$ python3 -q
>>> import numpy as np
>>> from numpy import linalg as LA
>>> np.set_printoptions(suppress=True, linewidth=200)
>>> rnd = lambda a: np.round(a, 1) + 0
>>> m1 = np.loadtxt("x.csv", delimiter=",")
>>> print(m1)
[[ 1.  0.  2.  0.  1.  2.  2.  0.  2.  0.]
 [ 3.  0.  4.  2.  1.  2.  4.  1.  3.  1.]
 [ 3.  2.  6.  2.  2.  3.  5.  2.  3.  2.]
 [ 3.  4.  8.  2.  3.  4.  7.  3.  4.  3.]
 [ 3.  4. 10.  2.  5.  4.  8.  4.  6.  3.]
 [ 5.  4. 10.  4.  7.  5.  9.  5.  7.  3.]
 [ 6.  4. 11.  4.  7.  7. 10.  7.  8.  4.]
 [ 7.  5. 12.  4.  9.  9. 10.  8. 10.  4.]
 [ 7.  5. 12.  6. 11. 10. 11.  9. 10.  4.]
 [ 9.  7. 14.  8. 13. 11. 11. 11. 11.  4.]
 [ 9.  9. 16.  9. 14. 11. 13. 12. 13.  5.]
 [11.  9. 18. 10. 14. 11. 13. 12. 13.  6.]
 [12. 10. 19. 12. 14. 12. 13. 14. 15.  7.]
 [14. 12. 20. 13. 14. 14. 13. 14. 15.  9.]
 [14. 12. 22. 14. 14. 14. 15. 16. 15. 11.]
 [14. 12. 22. 16. 15. 14. 16. 16. 15. 11.]
 [14. 13. 24. 18. 16. 16. 18. 18. 16. 11.]
 [14. 14. 26. 20. 16. 17. 19. 18. 16. 13.]
 [16. 16. 26. 20. 18. 18. 21. 19. 18. 15.]
 [18. 17. 26. 22. 19. 19. 23. 21. 18. 17.]
 [18. 17. 28. 24. 19. 20. 24. 23. 18. 19.]
 [20. 17. 29. 25. 20. 22. 24. 25. 19. 19.]
 [22. 17. 31. 25. 21. 24. 25. 25. 21. 19.]
 [23. 18. 31. 25. 23. 26. 26. 27. 22. 19.]
 [24. 18. 33. 27. 24. 28. 28. 27. 22. 19.]
 [25. 20. 33. 28. 24. 28. 28. 27. 22. 19.]
 [25. 20. 35. 29. 24. 28. 29. 28. 22. 19.]
 [26. 21. 35. 31. 25. 28. 31. 29. 24. 21.]
 [26. 22. 35. 31. 26. 28. 31. 29. 24. 22.]
 [28. 24. 35. 31. 28. 30. 33. 31. 24. 23.]
 [29. 25. 36. 33. 29. 31. 34. 31. 25. 24.]]
>>> cen = (m1 - m1.mean(axis=0)) / m1.std(axis=0)
>>> print(rnd(cen.std(axis=0)))
[1. 1. 1. 1. 1. 1. 1. 1. 1. 1.]
>>> c = LA.lstsq(np.delete(cen, 7, axis=1), cen[:, 7])[0]
>>> print(rnd(1 - np.var(cen[:, 7] - np.delete(cen, 7, axis=1) @ c)))
1.0
>>> U, sig, Vh = LA.svd(m1)
>>> print(rnd(sig))
[318.6  18.6   9.3   7.9   6.2   4.6   4.5   3.3   2.4   1.7]
>>> A2 = U[:, :1] @ np.diag(sig[:1]) @ Vh[:1]
>>> print(rnd(LA.norm(m1 - A2) / LA.norm(m1)))
0.1
>>> print(LA.matrix_rank(A2))
1
>>> lab = m1[:, 7] > np.median(m1[:, 7])
>>> r0 = m1[lab].mean(axis=0) - m1[~lab].mean(axis=0)
>>> print(lab.astype(int))
[0 0 0 0 0 0 0 0 0 0 0 0 0 0 0 0 1 1 1 1 1 1 1 1 1 1 1 1 1 1 1]
>>> print((((m1 - m1.mean(axis=0)) @ r0 > 0) == lab).mean())
1.0
